$ python -q
>>> import numpy as np
>>> np.set_printoptions(precision=1, suppress=True, linewidth=200)
>>> def rnd(a):
...     return np.round(a, 1) + 0
... 
>>> rng = np.random.default_rng(842)
>>> lab = rng.integers(0, 2, 10)
>>> K = np.triu((lab[:, None] == lab) & (rng.random((10, 10)) < 0.8), 1).astype(int)
>>> K += K.T
>>> K
array([[0, 0, 0, 0, 0, 0, 0, 1, 0, 0],
       [0, 0, 0, 1, 0, 1, 1, 0, 0, 0],
       [0, 0, 0, 1, 0, 0, 1, 0, 1, 0],
       [0, 1, 1, 0, 0, 0, 1, 0, 1, 0],
       [0, 0, 0, 0, 0, 0, 0, 1, 0, 1],
       [0, 1, 0, 0, 0, 0, 1, 0, 1, 0],
       [0, 1, 1, 1, 0, 1, 0, 0, 1, 0],
       [1, 0, 0, 0, 1, 0, 0, 0, 0, 1],
       [0, 0, 1, 1, 0, 1, 1, 0, 0, 0],
       [0, 0, 0, 0, 1, 0, 0, 1, 0, 0]])
>>> np.linalg.cond(K) > 100
np.True_
>>> print(np.argsort(-np.linalg.norm(K, axis=0).round(6), kind="stable")[:3])
[6 3 8]
>>> ev, vecs = np.linalg.eigh(K)
>>> vec = np.array([0, 1, 0, 1, 0, 0, 0, 1, 0, 1])
>>> (np.sign(vecs[:, -1].round(6)) == np.sign(vecs[0, -1].round(6))).astype(int)
array([1, 0, 0, 0, 1, 0, 0, 1, 0, 1])
>>> vec @ K @ vec / (vec @ vec), rnd(ev[0]), rnd(ev[-1])
(np.float64(1.0), np.float64(-2.0), np.float64(3.8))
>>> feats = np.loadtxt("arr.csv", delimiter=",")
>>> feats
array([[2.3, 1. , 0. , 2. , 1. , 3. , 2. ],
       [0. , 0.3, 0. , 1. , 0. , 0. , 1. ],
       [2. , 0. , 3.3, 0. , 0. , 2. , 1. ],
       [2. , 3. , 3. , 3.3, 1. , 0. , 0. ],
       [1. , 1. , 0. , 1. , 3.3, 1. , 2. ],
       [0. , 0. , 1. , 2. , 2. , 3.3, 1. ],
       [2. , 1. , 0. , 2. , 1. , 3. , 2.3]])
>>> def softmax(z):
...     e = np.exp(z - z.max(axis=-1, keepdims=True))
...     return e / e.sum(axis=-1, keepdims=True)
... 
>>> rnd(softmax(10 * feats[6]))
array([0., 0., 0., 0., 0., 1., 0.])
>>> print(rnd(softmax(feats[6])))
[0.1 0.1 0.  0.1 0.1 0.4 0.2]
>>> S = feats @ feats.T / np.sqrt(7)
>>> print(softmax(S).round(6).argmax(axis=1))
[0 6 2 3 4 5 6]
>>> rnd(softmax(S + np.triu(np.full(S.shape, -np.inf), 1)))
array([[1. , 0. , 0. , 0. , 0. , 0. , 0. ],
       [0.7, 0.3, 0. , 0. , 0. , 0. , 0. ],
       [0.1, 0. , 0.9, 0. , 0. , 0. , 0. ],
       [0. , 0. , 0. , 1. , 0. , 0. , 0. ],
       [0.2, 0. , 0. , 0. , 0.7, 0. , 0. ],
       [0.2, 0. , 0. , 0. , 0. , 0.7, 0. ],
       [0.5, 0. , 0. , 0. , 0. , 0. , 0.5]])
>>> rnd(softmax(S))
array([[0.5, 0. , 0. , 0. , 0. , 0. , 0.5],
       [0.2, 0.1, 0.1, 0.2, 0.1, 0.1, 0.2],
       [0.1, 0. , 0.8, 0.1, 0. , 0. , 0. ],
       [0. , 0. , 0. , 1. , 0. , 0. , 0. ],
       [0.2, 0. , 0. , 0. , 0.5, 0.1, 0.2],
       [0.2, 0. , 0. , 0. , 0. , 0.6, 0.2],
       [0.5, 0. , 0. , 0. , 0. , 0. , 0.5]])
>>> rnd(softmax(S)[6] @ feats)
array([2. , 1. , 0.1, 2. , 1.1, 2.9, 2.1])
>>> q, R = np.linalg.qr(feats)
>>> rnd(np.abs(np.diag(R)))
array([4.3, 2.3, 3.5, 2.3, 3. , 0.7, 0.7])
>>> q.shape, R.shape
((7, 7), (7, 7))
>>> r0 = np.array([3, 3])
>>> np.cross(feats[3, :3], feats[4, :3])
array([-3.,  3., -1.])
>>> rnd(np.array([np.convolve(row, r0, "same") for row in feats]))
array([[ 6.9,  9.9,  3. ,  6. ,  9. , 12. , 15. ],
       [ 0. ,  0.9,  0.9,  3. ,  3. ,  0. ,  3. ],
       [ 6. ,  6. ,  9.9,  9.9,  0. ,  6. ,  9. ],
       [ 6. , 15. , 18. , 18.9, 12.9,  3. ,  0. ],
       [ 3. ,  6. ,  3. ,  3. , 12.9, 12.9,  9. ],
       [ 0. ,  0. ,  3. ,  9. , 12. , 15.9, 12.9],
       [ 6. ,  9. ,  3. ,  6. ,  9. , 12. , 15.9]])
>>> print(rnd(np.correlate(feats[3], feats[4], "full")))
[ 4.   8.  15.6 21.5 18.2 16.9 11.6  7.   6.3  4.3  1.   0.   0. ]
>>> rnd(np.polyval(r0, feats[3]))
array([ 9. , 12. , 12. , 12.9,  6. ,  3. ,  3. ])
